$ python3 -q
>>> import numpy as np
>>> np.set_printoptions(precision=2, suppress=True, linewidth=200, sign=" ")
>>> def rd(a):
...     return np.round(a, 2) + 0
... 
>>> K = np.load("test4.npy")
>>> print(K)
[[ 2.3  2.   0.   1.  -3.  -2. ]
 [ 2.  -0.7  0.   2.   1.   0. ]
 [ 1.  -3.   3.3  2.   2.  -1. ]
 [-2.  -3.   3.   3.3  3.  -1. ]
 [-2.  -1.  -3.   1.  -2.7  3. ]
 [ 2.   2.   0.   1.  -3.  -1.7]]
>>> print(rd(np.linalg.norm(K, 2) / np.linalg.norm(K)))
0.73
>>> print(np.linalg.cond(K) > 100)
False
>>> print(np.linalg.matrix_rank(K, rtol=0.1))
5
>>> print([round(float(x), 2) for x in np.linalg.svd(K, compute_uv=False)[:3]])
[9.2, 6.71, 4.39]
>>> x0 = np.array([2, -1, 3, -2, -3, -2])
>>> rhs = K @ x0
>>> print(rd(rhs))
[ 13.6  -2.3   6.9  -5.6 -11.9  12.4]
>>> print(rd(np.linalg.solve(K, K[:, 0])))
[ 1.  0.  0.  0.  0.  0.]
>>> print(rd(np.linalg.solve(K, rhs)))
[ 2. -1.  3. -2. -3. -2.]
>>> print(rd(np.linalg.norm(K, axis=1)))
[ 4.83  3.08  5.47  6.55  5.59  4.57]
>>> print(rd(np.linalg.norm(K, 2)))
9.2
>>> print(rd(np.linalg.norm(K, 1)), rd(np.linalg.norm(K, np.inf)))
14.7 15.3
>>> print(rd(np.linalg.norm(K, axis=0)))
[ 4.72  5.24  5.37  4.68  6.27  4.23]
>>> print(rd(np.linalg.norm(K[5] - K[2])))
7.96
>>> print(rd(np.linalg.det(K)))
140.63
>>> print(np.allclose(K, K.T))
False
>>> assert K == K.T
Traceback (most recent call last):
  File "<python-input-21>", line 1, in <module>
    assert K == K.T
           ^^^^^^^^
ValueError: The truth value of an array with more than one element is ambiguous. Use a.any() or a.all()
>>> print(rd(np.trace(K)))
3.8
>>> print((K + K.T) / 2)
[[ 2.3  2.   0.5 -0.5 -2.5  0. ]
 [ 2.  -0.7 -1.5 -0.5  0.   1. ]
 [ 0.5 -1.5  3.3  2.5 -0.5 -0.5]
 [-0.5 -0.5  2.5  3.3  2.   0. ]
 [-2.5  0.  -0.5  2.  -2.7  0. ]
 [ 0.   1.  -0.5  0.   0.  -1.7]]
>>> rng = np.random.default_rng(268)
>>> X = np.eye(3, dtype=int)[rng.permutation(3)] * np.array([1, 1, -3])
>>> print(X)
[[ 0  0 -3]
 [ 1  0  0]
 [ 0  1  0]]
>>> x0 = np.array([2, 5, 3])
>>> rhs = X @ x0
>>> print(rhs)
[-9  2  5]
>>> print(rd(np.linalg.solve(X, X[:, 0])))
[ 1.  0.  0.]
>>> arr = np.loadtxt("data.csv", delimiter=",")
>>> print(arr)
[[ 1.    0.7   0.49  0.34  0.24]
 [ 0.7   1.    0.7   0.49  0.34]
 [ 0.49  0.7   1.    0.7   0.49]
 [ 0.34  0.49  0.7   1.    0.7 ]
 [ 0.24  0.34  0.49  0.7   1.  ]]
>>> w, vecs = np.linalg.eigvalsh(arr)
Traceback (most recent call last):
  File "<python-input-33>", line 1, in <module>
    w, vecs = np.linalg.eigvalsh(arr)
    ^^^^^^^
ValueError: too many values to unpack (expected 2)
>>> w, vecs = np.linalg.eigh(arr)
>>> print((w > 1e-8).sum(), (w < -1e-8).sum())
5 0
>>> print(rd(np.linalg.eigvalsh(arr @ arr)))
[ 0.04  0.06  0.19  1.03  9.61]
>>> print(np.abs(vecs[:, -1]).round(6).argmax())
2
>>> print(rd(vecs.T @ vecs))
[[ 1.  0.  0.  0.  0.]
 [ 0.  1.  0.  0.  0.]
 [ 0.  0.  1.  0.  0.]
 [ 0.  0.  0.  1.  0.]
 [ 0.  0.  0.  0.  1.]]
>>> print(np.unique(w.round(6) + 0, return_counts=True)[1])
[ 1  1  1  1  1]
>>> print(rd(np.abs(vecs[:, -1])))
[ 0.39  0.47  0.5   0.47  0.39]
>>> print(rd(w))
[ 0.19  0.25  0.43  1.02  3.1 ]
>>> print(rd(vecs @ np.diag(w) @ vecs.T))
[[ 1.    0.7   0.49  0.34  0.24]
 [ 0.7   1.    0.7   0.49  0.34]
 [ 0.49  0.7   1.    0.7   0.49]
 [ 0.34  0.49  0.7   1.    0.7 ]
 [ 0.24  0.34  0.49  0.7   1.  ]]
>>> print(w.sum(), np.trace(arr))
5.0 5.0
